In [1]: import numpy as np

In [2]: np.set_printoptions(suppress=True, linewidth=100)

In [3]: X = np.load("w.npy")

In [4]: X.round(1) + 0
Out[4]: 
array([[ 0.3, -0.6,  0. , -2.7, -1.2],
       [-1. ,  1.5,  0.1, -1.3,  2. ],
       [-1.7,  1.2,  1.4,  0.3, -1.6],
       [ 2.3,  1.5,  1.2,  0. , -0.1],
       [ 0.2,  1.6, -2.3,  0.1, -1. ]])

In [5]: T = np.stack([X, 5 * X, X[::-1]])

In [6]: np.linalg.matrix_rank(T.reshape(3, -1))
Out[6]: np.int64(2)

In [7]: (T @ X.T).shape
Out[7]: (3, 5, 5)

In [8]: np.linalg.matrix_rank(T)
Out[8]: array([5, 5, 5])

In [9]: A2 = X / np.linalg.norm(X, axis=1, keepdims=True)

In [10]: cov = A2 @ A2.T

In [11]: cov[4].round(1) + 0
Out[11]: array([0., 0., 0., 0., 1.])

In [12]: hat = np.triu(np.array([[1, 2, -2, -1, 1],
    ...:     [0, -3, -1, -1, -2],
    ...:     [2, 0, -1, -3, 3],
    ...:     [1, 2, -2, 2, 1],
    ...:     [-3, -1, -2, -2, 1]]), 1) + np.eye(5)

In [13]: A2 = hat @ X @ np.linalg.inv(hat)

In [14]: round(float(np.trace(A2)), 1), round(float(np.trace(X)), 1)
Out[14]: (2.3, 2.3)

In [15]: rng = np.random.default_rng(30085)

In [16]: labels = rng.integers(0, 2, 3)

In [17]: F = (labels[:, None] == labels) * 2 + np.eye(3)

In [18]: F
Out[18]: 
array([[3., 2., 2.],
       [2., 3., 2.],
       [2., 2., 3.]])

In [19]: # symmetric

In [20]: x0 = np.array([1, 2, 2])

In [21]: y = F @ x0

In [22]: b, lr = np.zeros(3), 1 / np.linalg.norm(F, 2) ** 2

In [23]: for i in range(40):
    ...:     b -= lr * F.T @ (F @ b - y)
    ...:     if i % 10 == 0: print(i, round(np.linalg.norm(F @ b - y), 1))
    ...: 
0 0.8
10 0.7
20 0.5
30 0.4

In [24]: b.round(1)
Out[24]: array([1.3, 1.9, 1.9])

In [25]: round(float(np.abs(np.linalg.eigvals(F)).max()), 1)
Out[25]: 7.0

In [26]: (F + F.T) / 2
Out[26]: 
array([[3., 2., 2.],
       [2., 3., 2.],
       [2., 2., 3.]])

In [27]: np.trace(F)
Out[27]: np.float64(9.0)

In [28]: F @ F
Out[28]: 
array([[17., 16., 16.],
       [16., 17., 16.],
       [16., 16., 17.]])

In [29]: (F - F.T) / 2
Out[29]: 
array([[0., 0., 0.],
       [0., 0., 0.],
       [0., 0., 0.]])

In [30]: np.allclose(F, F.T)
Out[30]: True

In [31]: np.round(np.sort(np.abs(np.linalg.eigvals(F))), 1)
Out[31]: array([1., 1., 7.])

In [32]: ev, vecs = np.linalg.eig(F)

In [33]: np.round(np.sort(np.linalg.eigvals(F @ F)), 1)
Out[33]: array([ 1.,  1., 49.])

In [34]: np.round(np.sort(np.linalg.eigvals(np.linalg.inv(F))), 1)
Out[34]: array([0.1, 1. , 1. ])

In [35]: L = np.linalg.cholesky(F)

In [36]: np.round(F / np.sqrt(np.outer(np.diag(F), np.diag(F))), 1)
Out[36]: 
array([[1. , 0.7, 0.7],
       [0.7, 1. , 0.7],
       [0.7, 0.7, 1. ]])

In [37]: np.round(np.diag(L) ** 2, 1)
Out[37]: array([3. , 1.7, 1.4])

In [38]: L.round(1)
Out[38]: 
array([[1.7, 0. , 0. ],
       [1.2, 1.3, 0. ],
       [1.2, 0.5, 1.2]])

In [39]: np.linalg.eigvalsh(F).min() > 0
Out[39]: np.True_

In [40]: K = np.load("sample13.npy")

In [41]: K
Out[41]: 
array([[ 2,  2,  2, -1],
       [ 2, -2,  0,  1],
       [ 2, -1,  0,  0],
       [ 0,  2,  1,  1]])

In [42]: q = K.astype(float).copy()

In [43]: for j in range(4):
    ...:     q[:, j] -= q[:, :j] @ (q[:, :j].T @ q[:, j])
    ...:     q[:, j] /= np.linalg.norm(q[:, j])
    ...: 

In [44]: np.round(q.T @ K, 1) + 0
Out[44]: 
array([[ 3.5, -0.6,  1.2,  0. ],
       [ 0. ,  3.6,  1.9, -0.6],
       [ 0. ,  0. ,  0.4,  0.1],
       [ 0. ,  0. ,  0. ,  1.6]])

In [45]: np.round(q.T @ q, 1) + 0
Out[45]: 
array([[1., 0., 0., 0.],
       [0., 1., 0., 0.],
       [0., 0., 1., 0.],
       [0., 0., 0., 1.]])

In [46]: W0 = np.load("mat.npy")

In [47]: W0
Out[47]: 
array([[-1,  0, -3,  1, -1],
       [-3,  1, -2,  3, -1],
       [-3,  1,  1,  2,  3],
       [ 2,  2, -2,  0,  2],
       [ 0,  1,  1, -1,  2],
       [-1,  1, -3,  2,  1],
       [ 3, -1,  2,  2,  0],
       [ 0, -1,  3, -3,  2],
       [-3,  3,  3, -1,  0]])

In [48]: hat = W0 @ np.linalg.solve(W0.T @ W0, W0.T)

In [49]: np.allclose(hat @ hat, hat)
Out[49]: True

In [50]: np.round(hat @ W0[:, 2], 1)
Out[50]: array([-3., -2.,  1., -2.,  1., -3.,  2.,  3.,  3.])

In [51]: np.trace(hat)
Out[51]: np.float64(5.0)

In [52]: np.round(np.linalg.eigvalsh(hat), 1) + 0
Out[52]: array([0., 0., 0., 0., 1., 1., 1., 1., 1.])

In [53]: hat.round(1) + 0
Out[53]: 
array([[ 0.2,  0.2, -0.1,  0. , -0.1,  0.2, -0.3, -0.1, -0.2],
       [ 0.2,  0.4,  0.2, -0.2, -0.1,  0.2,  0. , -0.3,  0.1],
       [-0.1,  0.2,  0.8, -0.1,  0.2,  0.2,  0.1,  0.2,  0. ],
       [ 0. , -0.2, -0.1,  0.8,  0.3,  0.2,  0. , -0.1,  0. ],
       [-0.1, -0.1,  0.2,  0.3,  0.2,  0.1, -0.1,  0.2,  0.1],
       [ 0.2,  0.2,  0.2,  0.2,  0.1,  0.3, -0.1, -0.1, -0.2],
       [-0.3,  0. ,  0.1,  0. , -0.1, -0.1,  0.8, -0.2, -0.1],
       [-0.1, -0.3,  0.2, -0.1,  0.2, -0.1, -0.2,  0.6, -0.1],
       [-0.2,  0.1,  0. ,  0. ,  0.1, -0.2, -0.1, -0.1,  0.9]])

In [54]: np.round(np.diag(hat), 1)
Out[54]: array([0.2, 0.4, 0.8, 0.8, 0.2, 0.3, 0.8, 0.6, 0.9])

In [55]: A2 = np.c_[W0[:, :4] @ np.array([[0, 5, 1, 3], [6, 6, 4, 6], [1, 5, 5, 8], [7, 7, 1, 2]]), np.array([1, -1, 0, 3, 0, -2, -2, 2, -1])]

In [56]: A2
Out[56]: 
array([[  4, -13, -15, -25,   1],
       [ 25,   2,  -6, -13,  -1],
       [ 21,  10,   8,   9,   0],
       [ 10,  12,   0,   2,   3],
       [  0,   4,   8,  12,   0],
       [ 17,   0, -10, -17,  -2],
       [ 10,  33,  11,  23,  -2],
       [-24, -12,   8,  12,   2],
       [ 14,  11,  23,  31,  -1]])

In [57]: np.linalg.matrix_rank(A2)
Out[57]: np.int64(5)

In [58]: np.round(np.linalg.lstsq(W0, A2[:, 0])[0], 1) + 0
Out[58]: array([0., 6., 1., 7., 0.])

In [59]: def softmax(z):
    ...:     e = np.exp(z - z.max(axis=-1, keepdims=True))
    ...:     return e / e.sum(axis=-1, keepdims=True)
    ...: 

In [60]: np.round(softmax(K[2]), 1) + 0
Out[60]: array([0.8, 0. , 0.1, 0.1])

In [61]: np.round(softmax(K).sum(axis=1), 1)
Out[61]: array([1., 1., 1., 1.])

In [62]: np.round(softmax(10 * K[2]), 1) + 0
Out[62]: array([1., 0., 0., 0.])

In [63]: att = K @ K.T / np.sqrt(4)

In [64]: np.round(softmax(att), 1) + 0
Out[64]: 
array([[1. , 0. , 0. , 0. ],
       [0. , 0.8, 0.2, 0. ],
       [0.1, 0.6, 0.3, 0. ],
       [0.4, 0. , 0. , 0.6]])

In [65]: np.round(softmax(att)[2] @ K, 1)
Out[65]: array([ 2. , -1.3,  0.2,  0.5])

In [66]: softmax(att).round(6).argmax(axis=1)
Out[66]: array([0, 1, 1, 3])

In [67]: x0 = np.array([1, 4, 5, 2, 1])

In [68]: y = W0 @ x0

In [69]: np.round(np.linalg.solve(W0.T @ W0, W0.T @ y), 1)
Out[69]: array([1., 4., 5., 2., 1.])

In [70]: y = y + 0.3 * rng.normal(size=9)

In [71]: y.round(1)
Out[71]: array([-14.5,  -3.9,  12.8,   1.3,   8.9,  -7.1,  12.9,   6.9,  21.8])

In [72]: b, *_ = np.linalg.lstsq(W0, y)

In [73]: [round(float(np.linalg.norm(np.linalg.solve(W0.T @ W0 + lam * np.eye(5), W0.T @ y))), 2) for lam in (0, 1, 10, 100)]
Out[73]: [6.72, 6.31, 4.41, 1.52]

In [74]: b.round(1)
Out[74]: array([0.9, 3.8, 5. , 2. , 0.9])

In [75]: round(float(np.linalg.norm(y - W0 @ b)), 1)
Out[75]: 0.4

In [76]: np.round(W0.T @ (y - W0 @ b), 1) + 0
Out[76]: array([0., 0., 0., 0., 0.])

In [77]: x0 = np.array([3, 0, 5, 2, 3])

In [78]: y = W0 @ x0

In [79]: b, lr = np.zeros(5), 1 / np.linalg.norm(W0, 2) ** 2

In [80]: for i in range(6):
    ...:     b -= lr * W0.T @ (W0 @ b - y)
    ...:     if i % 1 == 0: print(i, round(np.linalg.norm(W0 @ b - y), 1))
    ...: 
0 17.4
1 12.9
2 9.6
3 7.2
4 5.4
5 4.1

In [81]: b.round(1)
Out[81]: array([ 2.6, -0.2,  4.5,  1.2,  2.9])

In [82]: round(float(np.linalg.cond(W0)), 1)
Out[82]: 2.8

In [83]: J = np.load("a.npy")

In [84]: J
Out[84]: 
array([[ 6.,  9.,  3.,  0.,  3.],
       [ 9.,  6.,  3.,  0.,  3.],
       [ 3.,  3., -2.,  0.,  1.],
       [ 0.,  0.,  0., -3.,  0.],
       [ 3.,  3.,  1.,  0., -2.]])

In [85]: np.round(np.linalg.eigvalsh(J).min(), 1)
Out[85]: np.float64(-3.0)

In [86]: np.all(np.linalg.eigvalsh(J) > 0)
Out[86]: np.False_

In [87]: A2 = np.array([[5, 5], [1, 8]])

In [88]: C = np.kron(A2, K)

In [89]: C
Out[89]: 
array([[ 10,  10,  10,  -5,  10,  10,  10,  -5],
       [ 10, -10,   0,   5,  10, -10,   0,   5],
       [ 10,  -5,   0,   0,  10,  -5,   0,   0],
       [  0,  10,   5,   5,   0,  10,   5,   5],
       [  2,   2,   2,  -1,  16,  16,  16,  -8],
       [  2,  -2,   0,   1,  16, -16,   0,   8],
       [  2,  -1,   0,   0,  16,  -8,   0,   0],
       [  0,   2,   1,   1,   0,  16,   8,   8]])

In [90]: np.linalg.matrix_rank(C)
Out[90]: np.int64(8)

In [91]: ev, vecs = np.linalg.eigh(J)

In [92]: x0 = np.array([0, 0, 0, 2, 2])

In [93]: np.round(vecs * np.abs(ev) @ vecs.T, 1)
Out[93]: 
array([[9.3, 6.3, 2.1, 0. , 2.1],
       [6.3, 9.3, 2.1, 0. , 2.1],
       [2.1, 2.1, 3.7, 0. , 0.7],
       [0. , 0. , 0. , 3. , 0. ],
       [2.1, 2.1, 0.7, 0. , 3.7]])

In [94]: (np.sign(vecs[:, -1].round(6)) == np.sign(vecs[0, -1].round(6))).astype(int)
Out[94]: array([1, 1, 1, 0, 1])

In [95]: np.round(np.linalg.eigvalsh(J[1:, 1:]), 1)
Out[95]: array([-3., -3., -3.,  8.])

In [96]: x0 @ J @ x0
Out[96]: np.float64(-20.0)

In [97]: data = np.load("layer10.npy")

In [98]: data
Out[98]: 
array([[0, 0, 0, 0, 0],
       [1, 1, 1, 2, 1],
       [2, 1, 1, 0, 0],
       [2, 0, 2, 1, 0],
       [2, 0, 1, 1, 2],
       [2, 1, 2, 2, 0],
       [2, 1, 2, 2, 0],
       [2, 1, 0, 0, 2],
       [2, 0, 2, 0, 1]])

In [99]: ang = np.radians(36)

In [100]: R = np.eye(5)

In [101]: R[2, 2] = R[4, 4] = np.cos(ang)

In [102]: R[2, 4], R[4, 2] = -np.sin(ang), np.sin(ang)

In [103]: R.round(1)
Out[103]: 
array([[ 1. ,  0. ,  0. ,  0. ,  0. ],
       [ 0. ,  1. ,  0. ,  0. ,  0. ],
       [ 0. ,  0. ,  0.8,  0. , -0.6],
       [ 0. ,  0. ,  0. ,  1. ,  0. ],
       [ 0. ,  0. ,  0.6,  0. ,  0.8]])

In [104]: A2 = data @ R.T

In [105]: np.round(np.abs(A2 - data).max(axis=0), 1)
Out[105]: array([0. , 0. , 1.4, 0. , 1.2])

In [106]: A2.round(1)
Out[106]: 
array([[ 0. ,  0. ,  0. ,  0. ,  0. ],
       [ 1. ,  1. ,  0.2,  2. ,  1.4],
       [ 2. ,  1. ,  0.8,  0. ,  0.6],
       [ 2. ,  0. ,  1.6,  1. ,  1.2],
       [ 2. ,  0. , -0.4,  1. ,  2.2],
       [ 2. ,  1. ,  1.6,  2. ,  1.2],
       [ 2. ,  1. ,  1.6,  2. ,  1.2],
       [ 2. ,  1. , -1.2,  0. ,  1.6],
       [ 2. ,  0. ,  1. ,  0. ,  2. ]])

In [107]: Uu, sigma, Vh = np.linalg.svd(data, full_matrices=False)

In [108]: np.round(np.abs(Vh[0]), 1)
Out[108]: array([0.7, 0.2, 0.5, 0.4, 0.2])

In [109]: (sigma > 1e-8).sum()
Out[109]: np.int64(5)

In [110]: sigma.round(1)
Out[110]: array([7.8, 3. , 2.1, 1.5, 0.5])

In [111]: round(float(np.sqrt((sigma ** 2).sum())), 1), round(np.linalg.norm(data), 1)
Out[111]: (8.8, np.float64(8.8))

In [112]: x0 = np.array([2, 2, 1, 0, 2])

In [113]: y = data @ x0

In [114]: b, lr = np.zeros(5), 1 / np.linalg.norm(data, 2) ** 2

In [115]: for i in range(25):
     ...:     b -= lr * data.T @ (data @ b - y)
     ...:     if i % 5 == 0: print(i, round(np.linalg.norm(data @ b - y), 1))
     ...: 
0 4.7
5 2.4
10 1.5
15 1.1
20 0.9

In [116]: b.round(1)
Out[116]: array([2.4, 1.2, 0.6, 0.3, 1.8])

In [117]: hat = data @ np.linalg.solve(data.T @ data, data.T)

In [118]: hat.round(1) + 0
Out[118]: 
array([[ 0. ,  0. ,  0. ,  0. ,  0. ,  0. ,  0. ,  0. ,  0. ],
       [ 0. ,  0.7, -0.2, -0.3,  0. ,  0.2,  0.2,  0.1,  0.1],
       [ 0. , -0.2,  0.6,  0.1, -0.2,  0.1,  0.1,  0.3,  0.1],
       [ 0. , -0.3,  0.1,  0.5,  0.3,  0.2,  0.2, -0.2,  0.1],
       [ 0. ,  0. , -0.2,  0.3,  0.7,  0. ,  0. ,  0.2,  0. ],
       [ 0. ,  0.2,  0.1,  0.2,  0. ,  0.4,  0.4, -0.1, -0.1],
       [ 0. ,  0.2,  0.1,  0.2,  0. ,  0.4,  0.4, -0.1, -0.1],
       [ 0. ,  0.1,  0.3, -0.2,  0.2, -0.1, -0.1,  0.7,  0. ],
       [ 0. ,  0.1,  0.1,  0.1,  0. , -0.1, -0.1,  0. ,  1. ]])

In [119]: np.trace(hat)
Out[119]: np.float64(5.0)

In [120]: np.allclose(hat @ hat, hat)
Out[120]: True

In [121]: ev, vecs = np.linalg.eigh(hat)

In [122]: ev.round(1) + 0
Out[122]: array([0., 0., 0., 0., 1., 1., 1., 1., 1.])

In [123]: np.round(np.linalg.eigvalsh(hat @ hat), 1) + 0
Out[123]: array([0., 0., 0., 0., 1., 1., 1., 1., 1.])

In [124]: np.round(np.linalg.svd(hat, compute_uv=False), 1) + 0
Out[124]: array([1., 1., 1., 1., 1., 0., 0., 0., 0.])

In [125]: ev.sum(), np.trace(hat)
Out[125]: (np.float64(5.0), np.float64(5.0))

In [126]: np.unique(ev.round(6) + 0, return_counts=True)[1]
Out[126]: array([4, 5])

In [127]: np.round(np.linalg.eigvalsh(hat + 2 * np.eye(9)), 1)
Out[127]: array([2., 2., 2., 2., 3., 3., 3., 3., 3.])
